$ python3 -q
>>> import numpy as np
>>> import numpy.linalg as la
>>> np.set_printoptions(precision=1, suppress=True, linewidth=140, sign=" ")
>>> M = np.loadtxt("w.csv", delimiter=",")
>>> M
array([[ 2.,  0.,  0.,  0.,  0.,  0.,  0.,  0.,  0.,  0.,  0.],
       [ 0.,  0.,  0.,  0.,  0.,  5.,  0.,  0.,  0.,  0.,  0.],
       [ 0.,  0.,  0.,  0.,  0.,  0.,  0.,  8.,  0.,  0.,  0.],
       [ 0.,  0.,  0.,  0.,  0.,  0.,  0.,  0.,  0.,  0.,  0.],
       [ 0.,  0.,  0., -7.,  0.,  0.,  0.,  0.,  0.,  0.,  0.],
       [ 0.,  0.,  0.,  0.,  0.,  0.,  0.,  0.,  0., -8.,  0.],
       [ 0.,  0.,  0.,  0., -6.,  0.,  0.,  0.,  0.,  0.,  0.],
       [ 0.,  0.,  0.,  0.,  0.,  0.,  0.,  0., -5.,  0.,  0.],
       [ 0.,  0.,  0.,  0.,  0.,  0.,  0.,  0.,  0.,  0.,  5.],
       [ 0.,  0., -7.,  0.,  0.,  0.,  0.,  0.,  0.,  0.,  0.],
       [ 0.,  0.,  0.,  0.,  0.,  0.,  3.,  0.,  0.,  0.,  0.]])
>>> la.cond(M) > 100
np.True_
>>> U, s, Vh = la.svd(M)
>>> np.argmax(s[:-1] / (s[1:] + 1e-6)) + 1
np.int64(10)
>>> s
array([ 8.,  8.,  7.,  7.,  6.,  5.,  5.,  5.,  3.,  2.,  0.])
>>> other = U[:, :10] @ np.diag(s[:10]) @ Vh[:10]
>>> la.matrix_rank(M, rtol=0.05)
np.int64(10)
>>> np.round(la.norm(M - other) / la.norm(M), 1)
np.float64(0.0)
>>> print(round(float(la.norm(M - other, 2)), 1), s[10])
0.0 0.0
>>> U, s, Vh = la.svd(M)
>>> vecs = Vh[:(s > 1e-8).sum()]
>>> rng = np.random.default_rng(46236)
>>> x = M[3] + -1 * M[7] + rng.integers(2) * np.eye(11)[7]
>>> x
array([ 0.,  0.,  0.,  0.,  0.,  0.,  0.,  0.,  5.,  0.,  0.])
>>> np.round(la.norm(x - vecs.T @ vecs @ x), 1)
np.float64(0.0)
>>> print(vecs.T @ vecs)
[[ 1.  0.  0.  0.  0.  0.  0.  0.  0.  0.  0.]
 [ 0.  0.  0.  0.  0.  0.  0.  0.  0.  0.  0.]
 [ 0.  0.  1.  0.  0.  0.  0.  0.  0.  0.  0.]
 [ 0.  0.  0.  1.  0.  0.  0.  0.  0.  0.  0.]
 [ 0.  0.  0.  0.  1.  0.  0.  0.  0.  0.  0.]
 [ 0.  0.  0.  0.  0.  1.  0.  0.  0.  0.  0.]
 [ 0.  0.  0.  0.  0.  0.  1.  0.  0.  0.  0.]
 [ 0.  0.  0.  0.  0.  0.  0.  1.  0.  0.  0.]
 [ 0.  0.  0.  0.  0.  0.  0.  0.  1.  0.  0.]
 [ 0.  0.  0.  0.  0.  0.  0.  0.  0.  1.  0.]
 [ 0.  0.  0.  0.  0.  0.  0.  0.  0.  0.  1.]]
>>> other = np.array([[-1]])
>>> W2 = np.array([[1, -1], [2, 2]])
>>> feats = np.block([[other, np.zeros((1, 2))], [np.zeros((2, 1)), W2]])
>>> print(feats)
[[-1.  0.  0.]
 [ 0.  1. -1.]
 [ 0.  2.  2.]]
>>> # 2 blocks once reordered
>>> hat = np.triu(np.array([[2, 2, 0], [3, 2, 0], [3, 0, 1]]), 1) + np.eye(3)
>>> other = hat @ feats @ la.inv(hat)
>>> other
array([[-1.,  4., -2.],
       [ 0.,  1., -1.],
       [ 0.,  2.,  2.]])
>>> np.poly(other)
array([ 1., -2.,  1.,  4.])
>>> round(la.det(other), 1)
np.float64(-4.0)
